In [1]: import numpy as np

In [2]: np.set_printoptions(precision=2, suppress=True, linewidth=120, sign=" ")

In [3]: m1 = np.loadtxt("case6.csv", delimiter=",")

In [4]: print(m1)
[[ 3.  3.  2.  3.  2.]
 [ 3.  3.  3.  2.  3.]
 [ 2.  3.  3.  3.  2.]
 [ 3.  2.  3.  3.  3.]
 [ 2.  3.  2.  3.  3.]]

In [5]: w, V = np.linalg.eigh(m1)

In [6]: np.round(np.linalg.eigvalsh(m1 + -1 * np.eye(5)), 2) + 0
Out[6]: array([-2.42,  0.  ,  0.  ,  0.  , 12.42])

In [7]: V @ np.diag(w) @ V.T
Out[7]: 
array([[ 3.,  3.,  2.,  3.,  2.],
       [ 3.,  3.,  3.,  2.,  3.],
       [ 2.,  3.,  3.,  3.,  2.],
       [ 3.,  2.,  3.,  3.,  3.],
       [ 2.,  3.,  2.,  3.,  3.]])

In [8]: print(np.abs(V[:, -1]).round(6).argmax())
1

In [9]: print(np.round(V.T @ m1 @ V, 2) + 0)
[[-1.42  0.    0.    0.    0.  ]
 [ 0.    1.    0.    0.    0.  ]
 [ 0.    0.    1.    0.    0.  ]
 [ 0.    0.    0.    1.    0.  ]
 [ 0.    0.    0.    0.   13.42]]

In [10]: print(round(float(w.sum()), 2), np.trace(m1))
15.0 15.0

In [11]: (w > 1e-8).sum(), (w < -1e-8).sum()
Out[11]: (np.int64(4), np.int64(1))

In [12]: print(np.linalg.eigvalsh(m1 @ m1))
[   1.      1.      1.      2.01  179.99]

In [13]: rng = np.random.default_rng(890979)

In [14]: Y = m1 + rng.integers(-2, 3, (5, 1)) @ rng.integers(-2, 3, (1, 5))

In [15]: Y
Out[15]: 
array([[ 7.,  5.,  4., -1., -2.],
       [-1.,  1.,  1.,  6.,  7.],
       [ 2.,  3.,  3.,  3.,  2.],
       [ 7.,  4.,  5., -1., -1.],
       [-2.,  1.,  0.,  7.,  7.]])

In [16]: print(np.abs(Y - m1).sum(axis=1))
[ 16.  16.   0.  16.  16.]

In [17]: print(Y - m1)
[[ 4.  2.  2. -4. -4.]
 [-4. -2. -2.  4.  4.]
 [ 0.  0.  0.  0.  0.]
 [ 4.  2.  2. -4. -4.]
 [-4. -2. -2.  4.  4.]]
